% python3 -q
>>> import numpy as np
>>> from numpy import linalg as LA
>>> np.set_printoptions(suppress=True, linewidth=120)
>>> tidy = lambda a: np.round(a, 1) + 0
>>> r0 = np.array([3, 3, -2, 2, 1]) + 0.5
>>> E = np.outer(r0, r0) / (r0 @ r0)
>>> tidy(E)
array([[ 0.3,  0.3, -0.1,  0.2,  0.1],
       [ 0.3,  0.3, -0.1,  0.2,  0.1],
       [-0.1, -0.1,  0.1, -0.1, -0.1],
       [ 0.2,  0.2, -0.1,  0.2,  0.1],
       [ 0.1,  0.1, -0.1,  0.1,  0.1]])
>>> np.abs(np.diag(LA.qr(E)[1])) > 1e-9
array([ True, False, False, False, False])
>>> LA.lstsq(E[:-1].T, E[-1])[2]
np.int32(1)
>>> print(np.allclose(E[:-1].T @ LA.lstsq(E[:-1].T, E[-1])[0], E[-1]))
True
>>> M = np.loadtxt("block1.csv", delimiter=",")
>>> print(M)
[[ 1.3  2.5 -1.2]
 [ 0.9  1.8 -0.2]
 [-0.1 -0.2  1.8]
 [-0.6 -1.3  0. ]
 [ 1.1  2.3  0.1]
 [-1.4 -2.8  0.7]
 [ 0.7  1.4  1.1]
 [ 1.   1.9 -0.3]
 [ 0.4  0.8  0.7]
 [ 0.7  1.3 -0.2]
 [ 0.5  0.9 -0.1]
 [ 0.5  1.  -0.7]
 [-0.3 -0.4  1.3]
 [ 0.   0.1 -2.6]
 [-0.8 -1.6  1.7]
 [-0.8 -1.6 -0.3]
 [-0.4 -0.6  0.8]
 [-0.6 -1.4 -0.7]
 [ 2.   4.  -0.6]
 [ 1.7  3.5  0.1]
 [ 0.3  0.7  0.4]
 [-0.9 -1.8  0.4]
 [ 0.3  0.5 -1.7]
 [-1.8 -3.7 -0.2]
 [-0.9 -1.8 -1.1]
 [-0.6 -1.2 -0.3]
 [-0.3 -0.7  0.2]
 [ 0.3  0.6  0.9]
 [-1.2 -2.4 -0.5]
 [ 0.9  1.9 -0.4]
 [ 1.8  3.7 -0.5]
 [ 0.5  1.  -0.3]
 [-0.7 -1.2 -0.4]
 [-0.3 -0.5  0.8]
 [ 1.9  3.8 -1.2]
 [ 2.4  4.8  0.3]
 [-0.7 -1.3 -1.8]]
>>> tidy(M[31] @ M[5])
np.float64(-3.7)
>>> tidy(LA.norm(M[31], 1)), tidy(LA.norm(M[31], np.inf))
(np.float64(1.8), np.float64(1.0))
>>> J = np.load("test1.npy")
>>> J
array([[ 0.,  2.,  2.,  0., -1.,  0.,  1.,  2.,  0., -2.],
       [ 2.,  3.,  4.,  0., -2.,  0.,  2.,  4.,  0., -4.],
       [ 2.,  4.,  3.,  0., -2.,  0.,  2.,  4.,  0., -4.],
       [ 0.,  0.,  0., -1.,  0.,  0.,  0.,  0.,  0.,  0.],
       [-1., -2., -2.,  0.,  0.,  0., -1., -2.,  0.,  2.],
       [ 0.,  0.,  0.,  0.,  0., -1.,  0.,  0.,  0.,  0.],
       [ 1.,  2.,  2.,  0., -1.,  0.,  0.,  2.,  0., -2.],
       [ 2.,  4.,  4.,  0., -2.,  0.,  2.,  3.,  0., -4.],
       [ 0.,  0.,  0.,  0.,  0.,  0.,  0.,  0., -1.,  0.],
       [-2., -4., -4.,  0.,  2.,  0., -2., -4.,  0.,  3.]])
>>> rng = np.random.default_rng(5846)
>>> other = J + rng.integers(-2, 3, (10, 1)) @ rng.integers(-2, 3, (1, 10))
>>> other
array([[ 0., -2., -2.,  4., -5.,  4., -1.,  0.,  0.,  0.],
       [ 2.,  3.,  4.,  0., -2.,  0.,  2.,  4.,  0., -4.],
       [ 2.,  0., -1.,  4., -6.,  4.,  0.,  2.,  0., -2.],
       [ 0., -2., -2.,  1., -2.,  2., -1., -1.,  0.,  1.],
       [-1.,  2.,  2., -4.,  4., -4.,  1.,  0.,  0.,  0.],
       [ 0., -2., -2.,  2., -2.,  1., -1., -1.,  0.,  1.],
       [ 1.,  4.,  4., -2.,  1., -2.,  1.,  3.,  0., -3.],
       [ 2.,  6.,  6., -2.,  0., -2.,  3.,  4.,  0., -5.],
       [ 0.,  2.,  2., -2.,  2., -2.,  1.,  1., -1., -1.],
       [-2., -4., -4.,  0.,  2.,  0., -2., -4.,  0.,  3.]])
>>> print(other - J)
[[ 0. -4. -4.  4. -4.  4. -2. -2.  0.  2.]
 [ 0.  0.  0.  0.  0.  0.  0.  0.  0.  0.]
 [ 0. -4. -4.  4. -4.  4. -2. -2.  0.  2.]
 [ 0. -2. -2.  2. -2.  2. -1. -1.  0.  1.]
 [ 0.  4.  4. -4.  4. -4.  2.  2.  0. -2.]
 [ 0. -2. -2.  2. -2.  2. -1. -1.  0.  1.]
 [ 0.  2.  2. -2.  2. -2.  1.  1.  0. -1.]
 [ 0.  2.  2. -2.  2. -2.  1.  1.  0. -1.]
 [ 0.  2.  2. -2.  2. -2.  1.  1.  0. -1.]
 [ 0.  0.  0.  0.  0.  0.  0.  0.  0.  0.]]
>>> x = np.array([3, -1, 1, 3, -2, 1, 0, 2, -3, -1])
>>> LA.norm(other @ x) <= LA.norm(other, 2) * LA.norm(x) + 1e-9
np.True_
>>> other @ np.eye(10)[6]
array([-1.,  2.,  0., -1.,  1., -1.,  1.,  3.,  1., -2.])
>>> np.sign((other @ x).round(6))
array([ 1.,  1.,  1.,  1., -1.,  1.,  1.,  1., -1., -1.])
>>> other @ np.ones(10)
array([ -2.,   9.,   3.,  -4.,   0.,  -4.,   7.,  12.,   2., -11.])
>>> x = np.array([-1, -1, -1, 0, 0, 0, 2, 3, 2, -2])
>>> target = J @ x
>>> b, lr = np.zeros(10), 1 / LA.norm(J, 2) ** 2
>>> for i in range(15):
...     b -= lr * J.T @ (J @ b - target)
...     if i % 5 == 0: print(i, round(LA.norm(J @ b - target), 1))
... 
0 4.6
5 4.5
10 4.5
>>> tidy(b)
array([ 0.3,  0.7,  0.7,  0. , -0.4,  0. ,  0.4,  0.8,  0.1, -0.8])
>>> vals, evecs = LA.eigh(J)
>>> x = np.array([4, 5, 1, 1, 5, 1, 5, 0, 1, 5])
>>> print(x @ J @ x)
-84.0
>>> print(tidy(evecs * np.maximum(vals, 0) @ evecs.T))
[[ 0.9  1.9  1.9  0.  -0.9  0.   0.9  1.9  0.  -1.9]
 [ 1.9  3.8  3.8  0.  -1.9  0.   1.9  3.8  0.  -3.8]
 [ 1.9  3.8  3.8  0.  -1.9  0.   1.9  3.8  0.  -3.8]
 [ 0.   0.   0.   0.   0.   0.   0.   0.   0.   0. ]
 [-0.9 -1.9 -1.9  0.   0.9  0.  -0.9 -1.9  0.   1.9]
 [ 0.   0.   0.   0.   0.   0.   0.   0.   0.   0. ]
 [ 0.9  1.9  1.9  0.  -0.9  0.   0.9  1.9  0.  -1.9]
 [ 1.9  3.8  3.8  0.  -1.9  0.   1.9  3.8  0.  -3.8]
 [ 0.   0.   0.   0.   0.   0.   0.   0.   0.   0. ]
 [-1.9 -3.8 -3.8  0.   1.9  0.  -1.9 -3.8  0.   3.8]]
